% ipython --no-banner

In [1]: import numpy as np

In [2]: np.set_printoptions(precision=1, suppress=True, linewidth=200, legacy="1.25")

In [3]: M = np.loadtxt("run2.csv", delimiter=",")

In [4]: print(M)
[[ 0.5  0.3 -0.4]
 [ 0.3  0.8  0.2]
 [-0.4  0.2  0.7]]

In [5]: # symmetric, so the eigenvalues are real

In [6]: ev, evecs = np.linalg.eigh(M)

In [7]: vec = np.array([-1, 2, 5])

In [8]: print(np.round(vec @ M @ vec / (vec @ vec), 1), round(float(ev[0]), 1), round(float(ev[-1]), 1))
0.9 0.0 1.0

In [9]: print(np.round(np.abs(M).sum(axis=1).max(), 1), np.round(np.abs(ev).max(), 1))
1.4 1.0

In [10]: print(evecs * np.maximum(ev, 0) @ evecs.T)
[[ 0.5  0.3 -0.4]
 [ 0.3  0.8  0.2]
 [-0.4  0.2  0.7]]

In [11]: print(np.linalg.eigvalsh(M[1:, 1:]))
[0.5 1. ]

In [12]: X = np.load("x.npy")

In [13]: print(X)
[[ 4  4  4  4]
 [ 4  8  8  8]
 [ 4  8 12 12]
 [ 4  8 12 16]]

In [14]: th = np.radians(15)

In [15]: R = np.eye(4)

In [16]: R[1, 1] = R[0, 0] = np.cos(th)

In [17]: R[1, 0], R[0, 1] = -np.sin(th), np.sin(th)

In [18]: print(R)
[[ 1.   0.3  0.   0. ]
 [-0.3  1.   0.   0. ]
 [ 0.   0.   1.   0. ]
 [ 0.   0.   0.   1. ]]

In [19]: B = X @ R.T

In [20]: print(np.abs(B - X).max(axis=0))
[1.9 1.3 0.  0. ]

In [21]: print(np.allclose(np.linalg.norm(X, axis=1), np.linalg.norm(B, axis=1)))
True

In [22]: print(round(np.linalg.det(R), 1), np.round(np.trace(R), 1))
1.0 3.9

In [23]: print(np.linalg.svd(X, compute_uv=False), np.linalg.svd(B, compute_uv=False))
[33.2  4.   1.7  1.1] [33.2  4.   1.7  1.1]

In [24]: print(B)
[[ 4.9  2.8  4.   4. ]
 [ 5.9  6.7  8.   8. ]
 [ 5.9  6.7 12.  12. ]
 [ 5.9  6.7 12.  16. ]]

In [25]: print(np.allclose(X @ X.T, B @ B.T))
True

In [26]: feats, _ = np.linalg.qr(np.array([[0.4, 0.2, 0.2, -0.1],
    ...:     [0.4, 0.6, -2.4, -0.3],
    ...:     [-1.5, -1.2, 0.7, 0.2],
    ...:     [-0.3, -0.6, -0.9, 0.1]]))

In [27]: print(feats.round(1) + 0)
[[-0.2  0.3 -0.1  0.9]
 [-0.2 -0.6  0.8  0.2]
 [ 0.9 -0.2  0.   0.3]
 [ 0.2  0.7  0.6 -0.1]]

In [28]: # columns are unit length and at right angles

In [29]: B = np.array([[5, 4, 3], [0, 2, 3], [0, 1, 4], [3, 0, 4]])

In [30]: print(np.einsum("ij->j", feats))
[0.6 0.3 1.3 1.3]

In [31]: print(np.vstack([feats, B.T]).shape)
(7, 4)

In [32]: print(np.linalg.matrix_rank(np.vstack([feats, B.T])))
4

In [33]: print(feats @ B)
[[ 1.5 -0.5  3.4]
 [-0.6 -1.3  1.5]
 [ 5.6  3.3  3.6]
 [ 0.5  2.9  4.8]]

In [34]: print(np.linalg.matrix_rank(feats @ B))
3

In [35]: T = np.stack([feats, 4 * feats, feats[::-1]])

In [36]: print(np.round(np.einsum("bij,cij->bc", T, T), 1) + 0)
[[ 4. 16.  0.]
 [16. 64.  0.]
 [ 0.  0.  4.]]

In [37]: m1 = np.load("block5.npy")

In [38]: print(m1)
[[1 2 0]
 [2 4 0]
 [0 0 0]]

In [39]: print(np.abs(np.diag(np.linalg.qr(m1)[1])) > 1e-9)
[ True False False]

In [40]: print(np.round(np.trace(np.linalg.pinv(m1) @ m1), 1))
1.0

In [41]: print(np.allclose(m1[:-1].T @ np.linalg.lstsq(m1[:-1].T, m1[-1])[0], m1[-1]))
True

In [42]: print(np.unique(m1.round(6), axis=0).shape)
(3, 3)

In [43]: print(np.linalg.lstsq(m1[:-1].T, m1[-1])[2])
1

In [44]: print(np.einsum("ij,ji->", m1, m1))
25

In [45]: print(round(float(np.linalg.eigvals(m1).sum().real), 1))
5.0

In [46]: print(round(float(np.linalg.det(m1.T)), 1))
0.0

In [47]: print(np.round(np.linalg.det(m1[::-1]), 1))
0.0

In [48]: print(np.argsort(-np.linalg.norm(m1, axis=0).round(6), kind="stable")[:3])
[1 0 2]

In [49]: print([round(float(x), 1) for x in np.linalg.svd(m1, compute_uv=False)[:3]])
[5.0, 0.0, 0.0]

In [50]: print(np.linalg.matrix_rank(m1, rtol=0.1))
1

In [51]: A = np.load("sample6.npy")

In [52]: print(A)
[[ 0  0  0 15  0  5]
 [ 0  0  0 15 15 10]
 [ 0  0  0 15 10  5]
 [12  0  4 12  0  4]
 [12 12  8 12 12  8]
 [12  8  4 12  8  4]]

In [53]: print(A @ A)
[[240  40  80 240  40  80]
 [480 260 220 480 260 220]
 [360 160 160 360 160 160]
 [192  32  64 432  72 144]
 [384 208 176 864 468 396]
 [288 128 128 648 288 288]]

In [54]: print(np.linalg.matrix_power(A, 2))
[[240  40  80 240  40  80]
 [480 260 220 480 260 220]
 [360 160 160 360 160 160]
 [192  32  64 432  72 144]
 [384 208 176 864 468 396]
 [288 128 128 648 288 288]]

In [55]: print((A - A.T) / 2)
[[ 0.   0.   0.   1.5 -6.  -3.5]
 [ 0.   0.   0.   7.5  1.5  1. ]
 [ 0.   0.   0.   5.5  1.   0.5]
 [-1.5 -7.5 -5.5  0.  -6.  -4. ]
 [ 6.  -1.5 -1.   6.   0.   0. ]
 [ 3.5 -1.  -0.5  4.   0.   0. ]]

In [56]: r0 = np.array([0, 1, 1, 0, 2, 0])

In [57]: B = A + np.outer(r0, np.eye(6)[5])

In [58]: print(np.linalg.matrix_rank(np.linalg.inv(B) - np.linalg.inv(A), tol=1e-8))
1

In [59]: print(round(np.linalg.det(B) / np.linalg.det(A), 1), round(float(1 + np.linalg.solve(A, r0)[5]), 1))
0.9 0.9

In [60]: print(B)
[[ 0.  0.  0. 15.  0.  5.]
 [ 0.  0.  0. 15. 15. 11.]
 [ 0.  0.  0. 15. 10.  6.]
 [12.  0.  4. 12.  0.  4.]
 [12. 12.  8. 12. 12. 10.]
 [12.  8.  4. 12.  8.  4.]]

In [61]: mat = np.load("case5.npy")

In [62]: print(mat)
[[ 1 -1 -1  1 -1  1  1 -1]
 [ 1  1  1  1 -1 -1 -1 -1]
 [ 1  1 -1 -1  1  1 -1 -1]]

In [63]: print(np.linalg.norm(mat, axis=1))
[2.8 2.8 2.8]

In [64]: print(round(float(np.linalg.norm(mat, 2)), 1))
2.8

In [65]: print(np.round(np.linalg.norm(mat) ** 2 / np.linalg.norm(mat, 2) ** 2, 1))
3.0

In [66]: print(np.linalg.norm(mat, axis=1).argmax())
0

In [67]: E = np.array([[7.3, 7.3, -0.2],
    ...:     [-1.2, -1.9, -0.1],
    ...:     [3.4, 3.4, 0.1],
    ...:     [1.0, 1.1, 0.2],
    ...:     [-0.7, -0.7, 0.2],
    ...:     [-2.4, -2.2, 0.0],
    ...:     [-5.1, -5.3, -0.4],
    ...:     [11.5, 12.0, -0.1],
    ...:     [-9.0, -8.7, 0.2],
    ...:     [1.1, 0.7, -0.2],
    ...:     [-3.4, -2.7, 0.1],
    ...:     [0.8, -0.2, 0.3],
    ...:     [-2.0, -2.0, -0.1],
    ...:     [2.1, 2.7, -0.2],
    ...:     [-2.9, -3.0, 0.3],
    ...:     [1.2, 0.8, -0.2],
    ...:     [-5.4, -5.3, 0.4],
    ...:     [-1.5, -1.4, 0.1],
    ...:     [-1.7, -1.7, 0.1],
    ...:     [-4.5, -4.7, 0.2]])

In [68]: z = E[:, 0] > np.median(E[:, 0])

In [69]: r0 = E[z].mean(axis=0) - E[~z].mean(axis=0)

In [70]: print(np.argsort(-np.abs(r0).round(6), kind="stable"))
[0 1 2]

In [71]: print((((E - E.mean(axis=0)) @ r0 > 0) == z).mean())
0.9

In [72]: print(r0)
[ 6.4  6.2 -0.1]

In [73]: B = np.c_[E[:, :2] @ np.array([[-1, -2], [0, 0]]), np.array([2, -2, -3, 2, 3, 2, -2, -2, -1, -3, 0, 2, -1, -2, 1, -1, 2, -3, 0, -3])]

In [74]: print(B)
[[ -7.3 -14.6   2. ]
 [  1.2   2.4  -2. ]
 [ -3.4  -6.8  -3. ]
 [ -1.   -2.    2. ]
 [  0.7   1.4   3. ]
 [  2.4   4.8   2. ]
 [  5.1  10.2  -2. ]
 [-11.5 -23.   -2. ]
 [  9.   18.   -1. ]
 [ -1.1  -2.2  -3. ]
 [  3.4   6.8   0. ]
 [ -0.8  -1.6   2. ]
 [  2.    4.   -1. ]
 [ -2.1  -4.2  -2. ]
 [  2.9   5.8   1. ]
 [ -1.2  -2.4  -1. ]
 [  5.4  10.8   2. ]
 [  1.5   3.   -3. ]
 [  1.7   3.4   0. ]
 [  4.5   9.   -3. ]]

In [75]: print(np.round(np.linalg.norm(B - E @ np.linalg.lstsq(E, B)[0], axis=0), 1) + 0)
[0.  0.  8.4]

In [76]: print(np.linalg.matrix_rank(B))
2

In [77]: print(np.linalg.norm(np.linalg.qr(E)[0].T @ B, axis=0) ** 2 / ((B ** 2).sum(axis=0) + 1e-12))
[1.  1.  0.2]
